$ python -q
>>> import numpy as np
>>> import numpy.linalg as la
>>> np.set_printoptions(precision=3, suppress=True, linewidth=200)
>>> other = np.array([[-2, -1, 0, 1, 2, 1, 2, 0, 1],
...     [0, -2, -1, -2, -1, -1, 1, 1, -1],
...     [-2, 1, -1, 0, -1, 0, -1, -1, 1],
...     [0, 2, -1, -2, -1, 1, -2, -1, 2],
...     [1, -2, -2, -1, -2, -2, -1, 1, -1],
...     [2, 0, -2, 2, 1, -2, 2, 0, -1],
...     [0, 0, 2, 1, -2, 1, 0, -1, 1],
...     [1, -1, 2, -1, 0, 2, 2, -2, 0],
...     [-1, -2, 1, 1, 2, 2, 2, -1, 2]])
>>> other[-1] = other[0]
>>> K = other + 0.3 * np.eye(9)
>>> K
array([[-1.7, -1. ,  0. ,  1. ,  2. ,  1. ,  2. ,  0. ,  1. ],
       [ 0. , -1.7, -1. , -2. , -1. , -1. ,  1. ,  1. , -1. ],
       [-2. ,  1. , -0.7,  0. , -1. ,  0. , -1. , -1. ,  1. ],
       [ 0. ,  2. , -1. , -1.7, -1. ,  1. , -2. , -1. ,  2. ],
       [ 1. , -2. , -2. , -1. , -1.7, -2. , -1. ,  1. , -1. ],
       [ 2. ,  0. , -2. ,  2. ,  1. , -1.7,  2. ,  0. , -1. ],
       [ 0. ,  0. ,  2. ,  1. , -2. ,  1. ,  0.3, -1. ,  1. ],
       [ 1. , -1. ,  2. , -1. ,  0. ,  2. ,  2. , -1.7,  0. ],
       [-2. , -1. ,  0. ,  1. ,  2. ,  1. ,  2. ,  0. ,  1.3]])
>>> Uu, sig, Vh = la.svd(K)
>>> sig
array([6.967, 6.441, 4.642, 3.941, 2.785, 2.477, 1.326, 0.92 , 0.081])
>>> other = Uu[:, :8] @ np.diag(sig[:8]) @ Vh[:8]
>>> la.matrix_rank(other)
np.int64(8)
>>> print(np.round(la.norm(K - other) / la.norm(K), 3))
0.007
>>> rng = np.random.default_rng(579)
>>> mat = rng.normal(size=(37, 9)) + 10 * np.array([2, -3, -3, 2, -1, 3, 3, 4, -5])
>>> mat
array([[ 19.985, -30.561, -29.854,  20.13 ,  -9.335,  30.475,  30.606,  39.697, -50.244],
       [ 19.456, -30.263, -29.605,  20.488, -10.263,  30.027,  29.903,  40.271, -51.688],
       [ 18.929, -30.214, -29.535,  19.246,  -9.233,  27.743,  29.726,  39.769, -50.139],
       [ 20.391, -29.193, -31.166,  18.932,  -8.559,  29.045,  30.641,  40.263, -50.463],
       [ 21.048, -29.826, -30.774,  20.828,  -9.648,  28.913,  29.853,  39.527, -51.66 ],
       [ 20.096, -29.461, -28.865,  19.397,  -9.842,  30.122,  30.043,  39.506, -49.288],
       [ 20.827, -29.246, -31.088,  19.079, -11.055,  29.508,  29.568,  39.583, -51.047],
       [ 18.634, -30.13 , -29.194,  18.743,  -9.55 ,  30.946,  30.754,  39.886, -50.423],
       [ 20.076, -28.303, -29.279,  17.835, -11.522,  31.505,  29.308,  38.782, -49.083],
       [ 17.412, -30.533, -29.371,  19.767,  -9.373,  30.258,  29.706,  40.196, -50.089],
       [ 20.042, -31.155, -30.914,  20.51 , -10.542,  29.25 ,  28.007,  39.529, -49.697],
       [ 19.001, -29.451, -31.119,  20.47 , -10.426,  28.48 ,  31.104,  39.024, -52.763],
       [ 19.981, -30.008, -31.233,  19.975, -10.018,  29.547,  29.441,  43.316, -50.439],
       [ 19.687, -28.96 , -31.128,  22.121,  -9.752,  29.933,  29.316,  40.071, -51.543],
       [ 20.124, -32.796, -28.672,  18.989,  -9.315,  31.529,  29.275,  37.447, -50.355],
       [ 20.979, -29.206, -29.823,  20.009, -11.038,  29.922,  29.157,  40.194, -49.991],
       [ 20.563, -28.787, -30.197,  19.341,  -8.827,  29.808,  27.76 ,  40.534, -49.96 ],
       [ 19.193, -30.507, -30.126,  20.62 , -10.104,  31.001,  30.191,  40.037, -48.568],
       [ 20.041, -30.118, -29.83 ,  20.225,  -9.49 ,  29.834,  30.711,  40.413, -51.364],
       [ 20.694, -30.106, -28.709,  19.74 , -10.275,  28.845,  32.073,  40.316, -50.1  ],
       [ 19.598, -30.111, -29.833,  21.068,  -9.109,  29.646,  30.784,  38.854, -50.751],
       [ 20.159, -30.956, -27.667,  21.592,  -9.755,  30.816,  29.809,  39.873, -49.104],
       [ 20.991, -28.929, -30.452,  19.794, -10.234,  32.985,  28.641,  42.013, -50.888],
       [ 18.016, -29.846, -29.169,  22.275, -10.787,  28.967,  30.035,  38.08 , -47.199],
       [ 22.385, -30.491, -30.552,  20.59 , -10.524,  29.247,  29.114,  39.734, -48.788],
       [ 21.523, -32.186, -31.305,  18.945, -11.242,  29.825,  31.527,  40.733, -50.404],
       [ 20.331, -29.193, -30.562,  20.484,  -9.481,  29.653,  29.976,  39.434, -49.865],
       [ 18.928, -29.572, -32.22 ,  19.98 , -10.742,  30.474,  30.537,  39.697, -50.515],
       [ 19.429, -29.004, -30.321,  20.784, -10.117,  30.773,  30.901,  39.744, -49.961],
       [ 20.994, -30.587, -30.278,  20.396,  -9.521,  30.429,  31.034,  39.167, -50.246],
       [ 21.19 , -29.497, -29.39 ,  18.384,  -9.487,  29.137,  29.852,  39.247, -49.324],
       [ 18.263, -28.885, -29.896,  19.248,  -9.697,  28.903,  30.397,  40.185, -48.606],
       [ 19.609, -29.831, -30.168,  21.624,  -9.855,  30.189,  30.639,  40.49 , -50.875],
       [ 20.291, -29.634, -30.069,  20.162, -10.286,  30.226,  29.669,  41.368, -50.518],
       [ 19.739, -29.864, -31.133,  19.547,  -9.576,  30.306,  29.961,  41.285, -50.248],
       [ 20.5  , -29.892, -31.396,  19.429, -10.062,  31.245,  29.591,  39.276, -51.085],
       [ 19.277, -31.936, -29.481,  19.536, -10.917,  30.943,  30.916,  39.695, -51.93 ]])
>>> np.argsort(-la.norm(mat, axis=0).round(6), kind="stable")[:3]
array([8, 7, 2])
>>> print(la.matrix_rank(mat, rtol=0.1))
1
>>> print(np.abs(la.svd(mat)[2][-1]))
[0.056 0.048 0.465 0.018 0.736 0.243 0.213 0.15  0.33 ]
